% ipython --no-banner

In [1]: import numpy as np

In [2]: np.set_printoptions(suppress=True, linewidth=140)

In [3]: tidy = lambda a: np.round(a, 2) + 0

In [4]: X = np.loadtxt("m.csv", delimiter=",")

In [5]: X
Out[5]: 
array([[0., 0., 0., 0., 1., 0., 0., 0., 0., 0., 1., 1., 0., 0., 0.],
       [0., 0., 0., 0., 0., 1., 0., 0., 0., 0., 0., 1., 0., 1., 0.],
       [0., 0., 0., 0., 0., 0., 0., 0., 0., 1., 0., 0., 0., 1., 0.],
       [0., 0., 0., 0., 0., 0., 0., 1., 0., 0., 0., 0., 0., 0., 0.],
       [1., 0., 0., 0., 0., 0., 0., 0., 1., 0., 0., 0., 0., 0., 0.],
       [0., 1., 0., 0., 0., 0., 0., 1., 0., 0., 0., 0., 1., 0., 0.],
       [0., 0., 0., 0., 0., 0., 0., 0., 1., 0., 0., 0., 0., 1., 0.],
       [0., 0., 0., 1., 0., 1., 0., 0., 0., 0., 0., 0., 0., 0., 0.],
       [0., 0., 0., 0., 1., 0., 1., 0., 0., 0., 0., 1., 0., 1., 0.],
       [0., 0., 1., 0., 0., 0., 0., 0., 0., 0., 0., 1., 0., 0., 0.],
       [1., 0., 0., 0., 0., 0., 0., 0., 0., 0., 0., 0., 0., 0., 1.],
       [1., 1., 0., 0., 0., 0., 0., 0., 1., 1., 0., 0., 0., 1., 0.],
       [0., 0., 0., 0., 0., 1., 0., 0., 0., 0., 0., 0., 0., 0., 0.],
       [0., 1., 1., 0., 0., 0., 1., 0., 1., 0., 0., 1., 0., 0., 0.],
       [0., 0., 0., 0., 0., 0., 0., 0., 0., 0., 1., 0., 0., 0., 0.]])

In [6]: # symmetric, so the eigenvalues are real

In [7]: X.sum(axis=0)
Out[7]: array([3., 3., 2., 1., 2., 3., 2., 2., 4., 2., 2., 5., 1., 5., 1.])

In [8]: np.trace(X @ X @ X) // 6
Out[8]: np.float64(3.0)

In [9]: L = np.diag(X.sum(axis=1)) - X

In [10]: (np.linalg.eigvalsh(L) < 1e-8).sum()
Out[10]: np.int64(1)

In [11]: L @ np.ones(15)
Out[11]: array([0., 0., 0., 0., 0., 0., 0., 0., 0., 0., 0., 0., 0., 0., 0.])

In [12]: np.linalg.matrix_rank(L)
Out[12]: np.int64(14)

In [13]: F = np.loadtxt("out18.csv", delimiter=",")

In [14]: tidy(F)
Out[14]: 
array([[-0.58,  0.91,  0.2 , -0.62, -1.39,  1.74, -1.34, -0.54, -0.21, -0.59],
       [ 1.38, -0.56, -1.2 ,  0.81,  1.16,  0.6 , -1.35, -0.49, -0.66, -0.69],
       [ 1.15,  0.33, -0.07, -1.35,  0.6 ,  1.13, -0.06,  1.5 ,  0.3 ,  1.33],
       [ 0.46, -1.41,  0.94, -1.09,  0.49,  0.68,  0.48, -1.31,  1.27, -0.69],
       [ 1.96,  0.95, -0.16,  0.44, -1.35, -0.45,  0.54,  0.06,  1.04, -0.78],
       [ 0.  , -0.36, -1.09, -1.89, -0.34, -0.76,  0.4 ,  0.48, -1.07, -1.37],
       [-0.58, -0.07, -0.42, -0.45,  0.18, -1.18, -1.82,  0.55,  1.8 , -0.15],
       [ 0.35,  1.85,  0.48, -0.89,  1.14, -0.89, -0.23, -1.43, -0.38,  0.3 ],
       [ 0.92, -1.12,  0.94, -0.34, -1.2 , -0.96, -1.06, -0.39, -0.97,  1.15],
       [-0.23, -0.19, -2.03, -0.29, -0.65,  0.14,  0.47, -1.32,  0.53,  1.42]])

In [15]: vec = np.array([-4, -1, 1, 3, 0, -3, -3, 2, -1, 1])

In [16]: rhs = F @ vec

In [17]: beta, lr = np.zeros(10), 1 / np.linalg.norm(F, 2) ** 2

In [18]: for i in range(3):
    ...:     beta -= lr * F.T @ (F @ beta - rhs)
    ...:     if i % 1 == 0: print(i, round(np.linalg.norm(F @ beta - rhs), 2))
    ...: 
0 0.0
1 0.0
2 0.0

In [19]: tidy(beta)
Out[19]: array([-4., -1.,  1.,  3.,  0., -3., -3.,  2., -1.,  1.])

In [20]: tidy(np.linalg.cond(F))
Out[20]: np.float64(1.0)

In [21]: mat = np.loadtxt("layer2.csv", delimiter=",")

In [22]: mat
Out[22]: 
array([[ 30.08,  32.25,  -8.94,  11.12,  -2.96],
       [-22.06,   4.  ,  -3.05,  32.96,  36.04],
       [-18.1 ,  16.11,  -6.98,  -2.09,  -9.03],
       [ -1.04,  -2.11,  -6.09,  14.98,  30.03],
       [ -7.95,   8.07,  22.03,  13.88, -33.92],
       [ 18.87,   2.01,   5.07,  24.86,  19.08]])

In [23]: tidy(np.linalg.svd(mat, compute_uv=False))
Out[23]: array([70.23, 50.74, 42.46, 30.98,  0.13])

In [24]: np.unravel_index(np.abs(mat).argmax(), mat.shape)
Out[24]: (np.int64(1), np.int64(4))

In [25]: tidy(mat.sum(axis=1))
Out[25]: array([ 61.55,  47.89, -20.09,  35.77,   2.11,  69.89])

In [26]: np.abs(mat).max()
Out[26]: np.float64(36.04)

In [27]: U, sigma, vt = np.linalg.svd(mat)

In [28]: np.argmax(sigma[:-1] / (sigma[1:] + 1e-6)) + 1
Out[28]: np.int64(4)

In [29]: M2 = U[:, :4] @ np.diag(sigma[:4]) @ vt[:4]

In [30]: tidy(np.abs(mat - M2).max())
Out[30]: np.float64(0.06)

In [31]: tidy(np.linalg.norm(mat - M2) / np.linalg.norm(mat))
Out[31]: np.float64(0.0)

In [32]: np.linalg.matrix_rank(M2)
Out[32]: np.int64(4)

In [33]: M2 = np.array([[-5, 9, -6], [2, 8, -6], [-4, -6, -1], [-8, -4, 3], [0, 6, 1]])

In [34]: tidy(np.einsum("ij->j", mat))
Out[34]: array([-0.2 , 60.33,  2.04, 95.71, 39.24])

In [35]: tidy(np.einsum("ij,ij->i", mat, mat))
Out[35]: array([2157.21, 2897.19,  721.77, 1168.82, 1956.87, 1367.89])

In [36]: vec = np.array([1, -2, 6, 7, -9])

In [37]: rhs = mat @ vec

In [38]: tidy(np.linalg.pinv(mat) @ mat)
Out[38]: 
array([[1., 0., 0., 0., 0.],
       [0., 1., 0., 0., 0.],
       [0., 0., 1., 0., 0.],
       [0., 0., 0., 1., 0.],
       [0., 0., 0., 0., 1.]])

In [39]: tidy(np.linalg.lstsq(mat, rhs)[0])
Out[39]: array([ 1., -2.,  6.,  7., -9.])

In [40]: rng = np.random.default_rng(8950)

In [41]: rhs = rhs + 0.05 * rng.normal(size=6)

In [42]: tidy(rhs)
Out[42]: array([  16.41, -141.94,  -25.52, -198.8 ,  510.43,   47.57])

In [43]: beta, *_ = np.linalg.lstsq(mat, rhs)

In [44]: tidy(beta)
Out[44]: array([ 0.98, -1.83,  6.28,  6.82, -8.84])

In [45]: tidy(np.linalg.norm(rhs - mat @ beta))
Out[45]: np.float64(0.05)

In [46]: [round(float(np.linalg.norm(np.linalg.solve(mat.T @ mat + lam * np.eye(5), mat.T @ rhs))), 2) for lam in (0, 1, 10, 100)]
Out[46]: [12.98, 12.67, 12.59, 11.89]

In [47]: beta.round()
Out[47]: array([ 1., -2.,  6.,  7., -9.])

In [48]: proj = mat @ np.linalg.solve(mat.T @ mat, mat.T)

In [49]: tidy(proj @ mat[:, 2])
Out[49]: array([-8.94, -3.05, -6.98, -6.09, 22.03,  5.07])

In [50]: tidy(proj)
Out[50]: 
array([[ 0.98, -0.06,  0.05,  0.1 ,  0.02,  0.02],
       [-0.06,  0.79,  0.18,  0.35,  0.08,  0.07],
       [ 0.05,  0.18,  0.86, -0.29, -0.07, -0.06],
       [ 0.1 ,  0.35, -0.29,  0.43, -0.13, -0.12],
       [ 0.02,  0.08, -0.07, -0.13,  0.97, -0.03],
       [ 0.02,  0.07, -0.06, -0.12, -0.03,  0.98]])

In [51]: tidy(np.linalg.eigvalsh(proj))
Out[51]: array([0., 1., 1., 1., 1., 1.])

In [52]: tidy(np.trace(proj))
Out[52]: np.float64(5.0)

In [53]: tidy(np.diag(proj))
Out[53]: array([0.98, 0.79, 0.86, 0.43, 0.97, 0.98])

In [54]: W0 = np.load("test7.npy")

In [55]: tidy(W0)
Out[55]: 
array([[ -9.23,  -9.23,   9.9 , -12.66, -10.87,   7.03,  -8.03],
       [ -6.08,  -6.08,   7.45, -10.88,  -7.27,   5.78,  -5.75],
       [ -5.34,  -5.34,   6.86, -10.41,  -6.41,   5.46,  -5.21],
       [ -4.63,  -4.63,   6.29,  -9.94,  -5.6 ,   5.13,  -4.69],
       [ -3.99,  -3.99,   5.76,  -9.47,  -4.84,   4.82,  -4.21],
       [ -1.14,  -1.14,   3.25,  -6.83,  -1.44,   3.1 ,  -2.  ],
       [ -0.31,  -0.31,   2.38,  -5.62,  -0.4 ,   2.36,  -1.29],
       [ -0.24,  -0.24,   2.3 ,  -5.51,  -0.32,   2.29,  -1.23],
       [  0.03,   0.03,   1.96,  -4.93,   0.04,   1.96,  -0.97],
       [  0.17,   0.17,   1.76,  -4.56,   0.23,   1.75,  -0.82],
       [  0.38,   0.38,   1.37,  -3.73,   0.53,   1.31,  -0.56],
       [  0.4 ,   0.4 ,   1.3 ,  -3.56,   0.57,   1.22,  -0.51],
       [  0.32,   0.32,   0.65,  -1.66,   0.56,   0.37,  -0.22],
       [  0.09,   0.09,   0.33,  -0.67,   0.25,   0.08,  -0.13],
       [  0.07,   0.07,   0.29,  -0.57,   0.21,   0.06,  -0.12],
       [  0.03,   0.03,   0.2 ,  -0.37,   0.14,   0.03,  -0.09],
       [  0.02,   0.02,   0.15,  -0.25,   0.09,   0.01,  -0.07],
       [  0.29,   0.29,  -0.74,   0.67,  -0.06,   0.15,   0.47],
       [  0.58,   0.58,  -1.13,   0.84,   0.06,   0.28,   0.76],
       [  0.82,   0.82,  -1.42,   0.93,   0.19,   0.38,   0.98],
       [  0.91,   0.91,  -1.52,   0.95,   0.25,   0.42,   1.06],
       [  1.95,   1.95,  -2.56,   1.1 ,   0.92,   0.8 ,   1.93],
       [  3.33,   3.33,  -3.8 ,   1.12,   1.92,   1.24,   3.01],
       [  9.23,   9.23,  -8.53,   0.74,   6.64,   2.81,   7.34],
       [ 10.78,  10.78,  -9.71,   0.6 ,   7.93,   3.18,   8.45],
       [ 15.16,  15.16, -12.99,   0.17,  11.65,   4.14,  11.55],
       [ 25.15,  25.15, -20.26,  -0.86,  20.35,   6.1 ,  18.51]])

In [56]: np.allclose(W0[:-1].T @ np.linalg.lstsq(W0[:-1].T, W0[-1])[0], W0[-1])
Out[56]: True
